% python3 -q
>>> import numpy as np
>>> np.set_printoptions(precision=3, suppress=True, linewidth=100, floatmode="fixed")
>>> A = np.loadtxt("data.csv", delimiter=",")
>>> A
array([[-3.000, -1.000, -1.000, -2.000,  0.000,  0.000,  1.000, -2.000, -3.000, -2.000],
       [-3.000,  2.000, -2.000, -1.000,  0.000,  3.000, -1.000, -1.000,  0.000, -1.000],
       [-2.000, -1.000,  0.000,  1.000, -1.000,  2.000,  2.000, -3.000, -3.000,  1.000],
       [-3.000,  3.000, -1.000,  1.000, -1.000, -1.000, -2.000, -3.000,  3.000, -2.000],
       [ 1.000, -2.000,  0.000,  3.000,  3.000,  2.000,  2.000, -1.000,  1.000,  2.000],
       [ 3.000, -3.000,  3.000, -2.000, -1.000,  1.000, -3.000,  1.000, -3.000,  3.000],
       [-2.000,  1.000,  0.000,  1.000,  0.000, -2.000, -1.000,  3.000,  2.000, -3.000],
       [-2.000, -2.000,  0.000,  3.000, -3.000,  2.000, -2.000, -1.000,  2.000,  0.000],
       [-2.000,  0.000,  1.000, -3.000,  0.000,  2.000, -3.000, -1.000, -3.000,  0.000],
       [ 0.000,  0.000,  2.000,  3.000,  2.000, -1.000, -3.000,  0.000,  0.000, -2.000]])
>>> np.diff(A, axis=0)
array([[ 0.000,  3.000, -1.000,  1.000,  0.000,  3.000, -2.000,  1.000,  3.000,  1.000],
       [ 1.000, -3.000,  2.000,  2.000, -1.000, -1.000,  3.000, -2.000, -3.000,  2.000],
       [-1.000,  4.000, -1.000,  0.000,  0.000, -3.000, -4.000,  0.000,  6.000, -3.000],
       [ 4.000, -5.000,  1.000,  2.000,  4.000,  3.000,  4.000,  2.000, -2.000,  4.000],
       [ 2.000, -1.000,  3.000, -5.000, -4.000, -1.000, -5.000,  2.000, -4.000,  1.000],
       [-5.000,  4.000, -3.000,  3.000,  1.000, -3.000,  2.000,  2.000,  5.000, -6.000],
       [ 0.000, -3.000,  0.000,  2.000, -3.000,  4.000, -1.000, -4.000,  0.000,  3.000],
       [ 0.000,  2.000,  1.000, -6.000,  3.000,  0.000, -1.000,  0.000, -5.000,  0.000],
       [ 2.000,  0.000,  1.000,  6.000,  2.000, -3.000,  0.000,  1.000,  3.000, -2.000]])
>>> A.sum(axis=1)
array([-13.000,  -4.000,  -4.000,  -6.000,  11.000,  -1.000,  -1.000,  -3.000,  -9.000,   1.000])
>>> round(float(np.linalg.det(A)), 3)
-134610.0
>>> np.linalg.matrix_power(A, 2)
array([[ 28.000,   1.000,   0.000,   2.000,   5.000, -13.000,  18.000,  24.000,  13.000,  11.000],
       [ 23.000,  -2.000,   7.000, -12.000,   1.000,   7.000, -10.000,  14.000,  -1.000,  18.000],
       [ 19.000,   7.000,   8.000,   4.000,   5.000, -21.000,  -1.000,  17.000,   9.000,  -1.000],
       [ -1.000,  22.000,  -8.000, -24.000,   3.000,   9.000,  -4.000,  -3.000,  -2.000,   5.000],
       [ -1.000,  -4.000,  11.000,  10.000,  11.000,  -7.000, -12.000,  -4.000,   2.000,  -4.000],
       [ 12.000, -24.000,  11.000,  11.000,  -2.000,  -3.000,  12.000, -11.000, -23.000,   8.000],
       [-14.000,   6.000, -11.000,   1.000, -14.000,  15.000,  -1.000, -10.000,  13.000,   4.000],
       [  8.000,   7.000,  11.000, -15.000, -11.000,  -7.000, -20.000,  -5.000,  -6.000,   6.000],
       [ 33.000, -15.000,   8.000,   1.000,   3.000,   5.000,  14.000,   7.000, -11.000,  26.000],
       [ -8.000,   3.000, -10.000,   4.000,  -2.000,  12.000,  14.000, -27.000,   2.000,  10.000]])
>>> (A + A.T) / 2
array([[-3.000, -2.000, -1.500, -2.500,  0.500,  1.500, -0.500, -2.000, -2.500, -1.000],
       [-2.000,  2.000, -1.500,  1.000, -1.000,  0.000,  0.000, -1.500,  0.000, -0.500],
       [-1.500, -1.500,  0.000,  0.000, -0.500,  2.500,  1.000, -1.500, -1.000,  1.500],
       [-2.500,  1.000,  0.000,  1.000,  1.000, -1.500, -0.500,  0.000,  0.000,  0.500],
       [ 0.500, -1.000, -0.500,  1.000,  3.000,  0.500,  1.000, -2.000,  0.500,  2.000],
       [ 1.500,  0.000,  2.500, -1.500,  0.500,  1.000, -2.500,  1.500, -0.500,  1.000],
       [-0.500,  0.000,  1.000, -0.500,  1.000, -2.500, -1.000,  0.500, -0.500, -3.000],
       [-2.000, -1.500, -1.500,  0.000, -2.000,  1.500,  0.500, -1.000,  0.500,  0.000],
       [-2.500,  0.000, -1.000,  0.000,  0.500, -0.500, -0.500,  0.500, -3.000,  0.000],
       [-1.000, -0.500,  1.500,  0.500,  2.000,  1.000, -3.000,  0.000,  0.000, -2.000]])
>>> np.allclose(A @ A.T, A.T @ A)
False
>>> (A - A.T) / 2
array([[ 0.000,  1.000,  0.500,  0.500, -0.500, -1.500,  1.500,  0.000, -0.500, -1.000],
       [-1.000,  0.000, -0.500, -2.000,  1.000,  3.000, -1.000,  0.500,  0.000, -0.500],
       [-0.500,  0.500,  0.000,  1.000, -0.500, -0.500,  1.000, -1.500, -2.000, -0.500],
       [-0.500,  2.000, -1.000,  0.000, -2.000,  0.500, -1.500, -3.000,  3.000, -2.500],
       [ 0.500, -1.000,  0.500,  2.000,  0.000,  1.500,  1.000,  1.000,  0.500,  0.000],
       [ 1.500, -3.000,  0.500, -0.500, -1.500,  0.000, -0.500, -0.500, -2.500,  2.000],
       [-1.500,  1.000, -1.000,  1.500, -1.000,  0.500,  0.000,  2.500,  2.500,  0.000],
       [ 0.000, -0.500,  1.500,  3.000, -1.000,  0.500, -2.500,  0.000,  1.500,  0.000],
       [ 0.500,  0.000,  2.000, -3.000, -0.500,  2.500, -2.500, -1.500,  0.000,  0.000],
       [ 1.000,  0.500,  0.500,  2.500,  0.000, -2.000,  0.000,  0.000,  0.000,  0.000]])
>>> np.allclose(A, A.T)
False
>>> W0 = np.load("arr.npy")
>>> W0
array([[0.500, 0.250, 0.000, 0.000, 0.000, 0.000, 0.000, 0.250],
       [0.250, 0.250, 0.000, 0.000, 0.250, 0.250, 0.000, 0.000],
       [0.000, 0.200, 0.200, 0.200, 0.000, 0.200, 0.200, 0.000],
       [0.000, 0.333, 0.000, 0.667, 0.000, 0.000, 0.000, 0.000],
       [0.000, 0.000, 0.250, 0.250, 0.250, 0.000, 0.250, 0.000],
       [0.250, 0.000, 0.000, 0.250, 0.000, 0.500, 0.000, 0.000],
       [0.250, 0.250, 0.250, 0.000, 0.000, 0.000, 0.250, 0.000],
       [0.000, 0.000, 0.250, 0.000, 0.000, 0.250, 0.250, 0.250]])
>>> # a transition matrix
>>> np.linalg.matrix_power(W0, 100)
array([[0.203, 0.192, 0.060, 0.200, 0.064, 0.154, 0.060, 0.068],
       [0.203, 0.192, 0.060, 0.200, 0.064, 0.154, 0.060, 0.068],
       [0.203, 0.192, 0.060, 0.200, 0.064, 0.154, 0.060, 0.068],
       [0.203, 0.192, 0.060, 0.200, 0.064, 0.154, 0.060, 0.068],
       [0.203, 0.192, 0.060, 0.200, 0.064, 0.154, 0.060, 0.068],
       [0.203, 0.192, 0.060, 0.200, 0.064, 0.154, 0.060, 0.068],
       [0.203, 0.192, 0.060, 0.200, 0.064, 0.154, 0.060, 0.068],
       [0.203, 0.192, 0.060, 0.200, 0.064, 0.154, 0.060, 0.068]])
>>> p = np.eye(8)[2]
>>> for _ in range(7):
...     p = p @ W0
...     print(p.round(3))
... 
[0.000 0.200 0.200 0.200 0.000 0.200 0.200 0.000]
[0.150 0.207 0.090 0.223 0.050 0.190 0.090 0.000]
[0.197 0.204 0.053 0.227 0.064 0.165 0.053 0.038]
[0.204 0.200 0.049 0.219 0.067 0.153 0.049 0.059]
[0.202 0.196 0.054 0.211 0.067 0.151 0.054 0.066]
[0.201 0.194 0.057 0.206 0.066 0.152 0.057 0.067]
[0.201 0.193 0.059 0.203 0.065 0.153 0.059 0.067]
>>> blk = np.stack([W0, -1 * W0, W0[::-1]])
>>> blk.sum(axis=0)
array([[0.000, 0.000, 0.250, 0.000, 0.000, 0.250, 0.250, 0.250],
       [0.250, 0.250, 0.250, 0.000, 0.000, 0.000, 0.250, 0.000],
       [0.250, 0.000, 0.000, 0.250, 0.000, 0.500, 0.000, 0.000],
       [0.000, 0.000, 0.250, 0.250, 0.250, 0.000, 0.250, 0.000],
       [0.000, 0.333, 0.000, 0.667, 0.000, 0.000, 0.000, 0.000],
       [0.000, 0.200, 0.200, 0.200, 0.000, 0.200, 0.200, 0.000],
       [0.250, 0.250, 0.000, 0.000, 0.250, 0.250, 0.000, 0.000],
       [0.500, 0.250, 0.000, 0.000, 0.000, 0.000, 0.000, 0.250]])
>>> A2 = np.array([[2], [2], [-1], [-2], [1], [-1], [0], [-1], [-2]])
>>> cent = np.array([[6, -6, -8, -5, -2, -6, 7]])
>>> rng = np.random.default_rng(578110)
>>> m1 = A2 @ cent + 0.05 * rng.normal(size=(9, 7))
>>> m1
array([[ 11.996, -11.992, -16.040, -10.021,  -4.009, -11.873,  14.016],
       [ 11.995, -12.015, -15.972, -10.024,  -4.041, -11.912,  14.013],
       [ -6.015,   5.986,   8.038,   5.015,   2.034,   6.006,  -7.076],
       [-11.936,  12.001,  16.014,  10.083,   3.939,  12.004, -13.958],
       [  5.941,  -6.019,  -7.939,  -4.993,  -2.058,  -6.067,   7.097],
       [ -6.001,   5.902,   8.155,   5.081,   2.090,   5.986,  -7.003],
       [ -0.008,  -0.083,  -0.033,  -0.078,   0.044,  -0.003,  -0.007],
       [ -5.952,   6.021,   7.919,   5.038,   1.999,   6.026,  -7.055],
       [-11.978,  12.034,  15.913,  10.028,   4.030,  12.075, -14.022]])
>>> left, sv, VT = np.linalg.svd(m1)
>>> np.argmax(sv[:-1] / (sv[1:] + 1e-6)) + 1
np.int64(1)
>>> sv
array([70.726,  0.271,  0.183,  0.150,  0.080,  0.059,  0.033])
>>> A2 = left[:, :1] @ np.diag(sv[:1]) @ VT[:1]
>>> round(float(np.abs(m1 - A2).max()), 3)
0.126
>>> round(float(np.linalg.norm(m1 - A2) / np.linalg.norm(m1)), 3)
0.005
